$ python -q
>>> import numpy as np
>>> np.set_printoptions(precision=2, suppress=True, linewidth=160)
>>> tidy = lambda a: np.round(a, 2) + 0
>>> feats = np.load("block13.npy")
>>> feats
array([[ 0.01, -9.  , -6.01],
       [-0.01,  3.03,  1.99],
       [ 0.03,  9.03,  6.  ]])
>>> np.argsort(-np.linalg.norm(feats, axis=0).round(6), kind="stable")[:3]
array([1, 2, 0])
>>> np.linalg.cond(feats) > 100
np.True_
>>> u = np.array([0, 1, 1])
>>> Y = feats + np.outer(u, np.eye(3)[1])
>>> tidy(np.linalg.det(Y) / np.linalg.det(feats)), tidy(1 + np.linalg.solve(feats, u)[1])
(np.float64(21.3), np.float64(21.3))
>>> tidy(Y)
array([[ 0.01, -9.  , -6.01],
       [-0.01,  4.03,  1.99],
       [ 0.03, 10.03,  6.  ]])
>>> np.linalg.matrix_rank(Y - feats)
np.int64(1)
>>> rng = np.random.default_rng(3792)
>>> z = rng.permutation(3)
>>> z
array([2, 1, 0])
>>> Y = feats[z][:, z]
>>> tidy(np.linalg.det(Y)), tidy(np.linalg.det(feats[z]))
(np.float64(0.01), np.float64(-0.01))
>>> tidy(np.sort(np.abs(np.linalg.eigvals(Y))))
array([0.04, 0.04, 9.  ])
>>> np.diag(Y)
array([6.  , 3.03, 0.01])
>>> U, sig, Vh = np.linalg.svd(feats)
>>> np.argmax(sig[:-1] / (sig[1:] + 1e-6)) + 1
np.int64(1)
>>> Y = U[:, :1] @ np.diag(sig[:1]) @ Vh[:1]
>>> tidy(Y)
array([[-0.01, -9.01, -6.  ],
       [ 0.  ,  3.02,  2.01],
       [ 0.01,  9.03,  6.01]])
>>> mat = np.array([[0, 0, 0], [0, -1, -2], [0, -1, -3]])
>>> mat
array([[ 0,  0,  0],
       [ 0, -1, -2],
       [ 0, -1, -3]])
>>> np.unique(mat.round(6), axis=0).shape
(3, 3)
>>> np.abs(np.diag(np.linalg.qr(mat)[1])) > 1e-9
array([False,  True,  True])
>>> tidy(mat @ np.linalg.pinv(mat) @ mat)
array([[ 0.,  0.,  0.],
       [ 0., -1., -2.],
       [ 0., -1., -3.]])
>>> tidy(np.sort(np.abs(np.linalg.eigvals(mat))))
array([0.  , 0.27, 3.73])
>>> np.linalg.matrix_power(mat, 3)
array([[  0,   0,   0],
       [  0, -11, -30],
       [  0, -15, -41]])
>>> np.allclose(mat @ mat.T, mat.T @ mat)
False
>>> np.flatnonzero(np.linalg.matrix_power((mat != 0) + (mat.T != 0) + np.eye(3), 3)[1])
array([1, 2])
>>> (mat != 0).astype(int)
array([[0, 0, 0],
       [0, 1, 1],
       [0, 1, 1]])
>>> (np.linalg.matrix_power((mat != 0) + (mat.T != 0) + np.eye(3), 3) > 0).astype(int)
array([[1, 0, 0],
       [0, 1, 1],
       [0, 1, 1]])
>>> tidy(np.linalg.det(mat))
np.float64(0.0)
>>> z = rng.permutation(3)
>>> z
array([1, 0, 2])
>>> Y = mat[z][:, z]
>>> tidy(np.linalg.det(Y)), tidy(np.linalg.det(mat[z]))
(np.float64(0.0), np.float64(0.0))
>>> Y
array([[-1,  0, -2],
       [ 0,  0,  0],
       [-1,  0, -3]])
>>> np.diag(Y)
array([-1,  0, -3])
>>> W0 = np.load("dump.npy")
>>> W0
array([[ 1,  3,  6],
       [ 1,  3,  6],
       [ 1,  3,  6],
       [-1, -3, -6],
       [ 0,  0,  0]])
>>> rk = np.linalg.matrix_rank(W0)
>>> rk
np.int64(1)
>>> ns = np.linalg.svd(W0)[2][rk:].T
>>> np.allclose(W0 @ ns, 0)
True
>>> ns.shape
(3, 2)
>>> [int(np.linalg.matrix_rank(W0[:i])) for i in range(1, len(W0) + 1)]
[1, 1, 1, 1, 1]
>>> tidy(W0 @ ns)
array([[0., 0.],
       [0., 0.],
       [0., 0.],
       [0., 0.],
       [0., 0.]])
>>> np.unique(W0.round(6), axis=0).shape
(3, 3)
>>> u = np.array([-1, -2])
>>> np.correlate(W0[4], W0[3], "full")
array([0, 0, 0, 0, 0])
>>> np.convolve(W0[4], u)
array([0, 0, 0, 0])
>>> np.cross(W0[4, :3], W0[3, :3])
array([0, 0, 0])
>>> [round(float(x), 2) for x in np.linalg.svd(W0, compute_uv=False)[:3]]
[13.56, 0.0, 0.0]
>>> np.argsort(-np.linalg.norm(W0, axis=0).round(6), kind="stable")[:3]
array([2, 1, 0])
>>> np.linalg.matrix_rank(W0, rtol=0.1)
np.int64(1)
>>> np.linalg.cond(W0) > 100
np.True_
>>> tidy(np.linalg.norm(W0, axis=0))
array([ 2.,  6., 12.])
>>> tidy(np.linalg.norm(W0, "nuc"))
np.float64(13.56)
>>> np.linalg.norm(W0, axis=1).argmax()
np.int64(0)
>>> tidy(np.linalg.norm(W0, axis=1))
array([6.78, 6.78, 6.78, 6.78, 0.  ])
>>> tidy(np.linalg.norm(W0[4], 1)), tidy(np.linalg.norm(W0[4], np.inf))
(np.float64(0.0), np.float64(0.0))
>>> J = np.array([[2, -5, 1, 2, 0],
...     [0, -4, -2, -5, -3],
...     [3, -3, 1, 2, 1],
...     [-1, -1, -3, 5, -1],
...     [-3, 1, 2, -2, -1]])
>>> J
array([[ 2, -5,  1,  2,  0],
       [ 0, -4, -2, -5, -3],
       [ 3, -3,  1,  2,  1],
       [-1, -1, -3,  5, -1],
       [-3,  1,  2, -2, -1]])
>>> hat = np.triu(np.array([[4, 0, -4, -5, -4],
...     [-3, -1, -3, 3, 5],
...     [-3, 3, -3, -5, 5],
...     [2, -4, 1, 3, 0],
...     [3, -2, -4, 4, 5]]), 1) + np.eye(5)
>>> Y = hat @ J @ np.linalg.inv(hat)
>>> tidy(np.poly(Y))
array([  1.,  -3., -26., 176., 235., 167.])
>>> Y
array([[   7.,    8.,   56.,  268., -287.],
       [ -27.,    7.,  -91., -617.,  298.],
       [  -7.,    7.,   19.,    6., -157.],
       [  -1.,   -1.,  -10.,  -47.,   50.],
       [  -3.,    1.,   -7.,  -55.,   17.]])
>>> np.linalg.matrix_rank(Y)
np.int64(5)
>>> np.trace(Y), np.trace(J)
(np.float64(3.0), np.int64(3))
>>> U, sig, Vh = np.linalg.svd(J)
>>> tidy(sig)
array([8.51, 7.73, 5.16, 3.03, 0.16])
>>> np.argmax(sig[:-1] / (sig[1:] + 1e-6)) + 1
np.int64(4)
>>> Y = U[:, :4] @ np.diag(sig[:4]) @ Vh[:4]
>>> tidy(np.linalg.norm(J - Y, 2)), tidy(sig[4])
(np.float64(0.16), np.float64(0.16))
>>> np.linalg.matrix_rank(Y)
np.int64(4)
>>> tidy(np.linalg.norm(J - Y) / np.linalg.norm(J))
np.float64(0.01)
>>> np.linalg.matrix_rank(J, rtol=0.05)
np.int64(4)
>>> J.sum(axis=1)
array([  0, -14,   4,  -1,  -3])
>>> J.mean(axis=0)
array([ 0.2, -2.4, -0.2,  0.4, -0.8])
>>> np.unravel_index(np.abs(J).argmax(), J.shape)
(np.int64(0), np.int64(1))
>>> np.abs(J).max()
np.int64(5)
>>> np.linalg.matrix_rank(J)
np.int64(5)
>>> tidy(np.linalg.svd(J, compute_uv=False))
array([8.51, 7.73, 5.16, 3.03, 0.16])
>>> J[:, 5]
Traceback (most recent call last):
  File "<python-input-86>", line 1, in <module>
    J[:, 5]
    ~^^^^^^
IndexError: index 5 is out of bounds for axis 1 with size 5
>>> u = np.array([5, 7, 5])
>>> np.polyval(u, J[1])
array([ 5, 57, 11, 95, 29])
>>> np.correlate(J[1], J[0], "full")
array([ 0,  0, -8, -8,  8, -9, 18,  5, -6])
>>> np.linalg.matrix_rank(J, rtol=0.1)
np.int64(4)
>>> round(np.log10(np.linalg.cond(J)))
2
>>> np.linalg.cond(J) > 100
np.False_
>>> [round(float(x), 2) for x in np.linalg.svd(J, compute_uv=False)[:3]]
[8.51, 7.73, 5.16]
>>> data = np.load("x.npy")
>>> data
array([[ 1.59,  0.97,  1.08,  0.16,  1.11],
       [ 0.97,  1.8 , -0.29, -0.17, -0.52],
       [ 1.08, -0.29,  1.58, -0.35, -0.65],
       [ 0.16, -0.17, -0.35,  0.92, -0.23],
       [ 1.11, -0.52, -0.65, -0.23,  1.11]])
>>> tidy(np.linalg.eigvalsh(data).min())
np.float64(-1.0)
>>> try:
...     np.linalg.cholesky(data)
... except np.linalg.LinAlgError as e:
...     print(repr(e))
... 
LinAlgError('Matrix is not positive definite')
>>> arr = np.load("out15.npy")
>>> arr
array([[0., 1., 1., 1.],
       [1., 0., 1., 1.],
       [1., 1., 0., 1.],
       [1., 1., 1., 0.]])
>>> w, vecs = np.linalg.eigh(arr)
>>> x0 = np.array([2, 2, 2, 0])
>>> np.abs(arr).sum(axis=1).max(), np.abs(w).max()
(np.float64(3.0), np.float64(3.0))
>>> tidy(vecs * np.maximum(w, 0) @ vecs.T)
array([[0.75, 0.75, 0.75, 0.75],
       [0.75, 0.75, 0.75, 0.75],
       [0.75, 0.75, 0.75, 0.75],
       [0.75, 0.75, 0.75, 0.75]])
>>> x0 @ arr @ x0
np.float64(24.0)
>>> tidy(np.linalg.eigvalsh(arr[1:, 1:]))
array([-1., -1.,  2.])
>>> x0 @ arr @ x0 / (x0 @ x0), w[0], w[-1]
(np.float64(2.0), np.float64(-1.0), np.float64(3.0))
>>> tidy(vecs * np.abs(w) @ vecs.T)
array([[1.5, 0.5, 0.5, 0.5],
       [0.5, 1.5, 0.5, 0.5],
       [0.5, 0.5, 1.5, 0.5],
       [0.5, 0.5, 0.5, 1.5]])
>>> Q, vecs = np.linalg.qr(arr[:, :3])[0], np.linalg.qr(arr[:, 3:])[0]
>>> sig = np.linalg.svd(Q.T @ vecs, compute_uv=False)
>>> tidy(np.degrees(np.arccos(sig.clip(0, 1))))
array([40.89])
>>> tidy(sig)
array([0.76])
>>> Y = arr / np.linalg.norm(arr, axis=1, keepdims=True)
>>> cov = Y @ Y.T
>>> (cov - 2 * np.eye(4)).round(6).argmax(axis=1)
array([1, 0, 0, 0])
>>> tidy(cov[3])
array([0.67, 0.67, 0.67, 1.  ])
>>> z = rng.permutation(4)
>>> z
array([2, 3, 1, 0])
>>> Y = arr[z][:, z]
>>> np.allclose(Y, arr)
True
>>> Y
array([[0., 1., 1., 1.],
       [1., 0., 1., 1.],
       [1., 1., 0., 1.],
       [1., 1., 1., 0.]])
>>> w, vecs = np.linalg.eig(arr)
>>> tidy(np.sort(np.linalg.eigvals(arr.T)))
array([-1., -1., -1.,  3.])
>>> u = np.array([0, -3, -2, -2])
>>> X = np.array([np.roll(u, i) for i in range(4)])
>>> X
array([[ 0, -3, -2, -2],
       [-2,  0, -3, -2],
       [-2, -2,  0, -3],
       [-3, -2, -2,  0]])
>>> Q = X.astype(float).copy()
>>> for j in range(4):
...     Q[:, j] -= Q[:, :j] @ (Q[:, :j].T @ Q[:, j])
...     Q[:, j] /= np.linalg.norm(Q[:, j])
... 
>>> tidy(Q)
array([[ 0.  , -0.9 , -0.43, -0.05],
       [-0.49,  0.35, -0.68, -0.42],
       [-0.49, -0.25,  0.59, -0.6 ],
       [-0.73, -0.07,  0.06,  0.68]])
>>> tidy(Q.T @ X)
array([[4.12, 2.43, 2.91, 2.43],
       [0.  , 3.33, 0.88, 1.83],
       [0.  , 0.  , 2.78, 0.48],
       [0.  , 0.  , 0.  , 2.74]])
>>> cov = W0.T @ W0
>>> tidy(np.linalg.svd(W0, compute_uv=False) ** 2)
array([184.,   0.,   0.])
>>> cov
array([[  4,  12,  24],
       [ 12,  36,  72],
       [ 24,  72, 144]])
>>> np.linalg.matrix_rank(cov)
np.int64(1)
>>> tidy(np.linalg.eigvalsh(cov)[::-1])
array([184.,   0.,   0.])
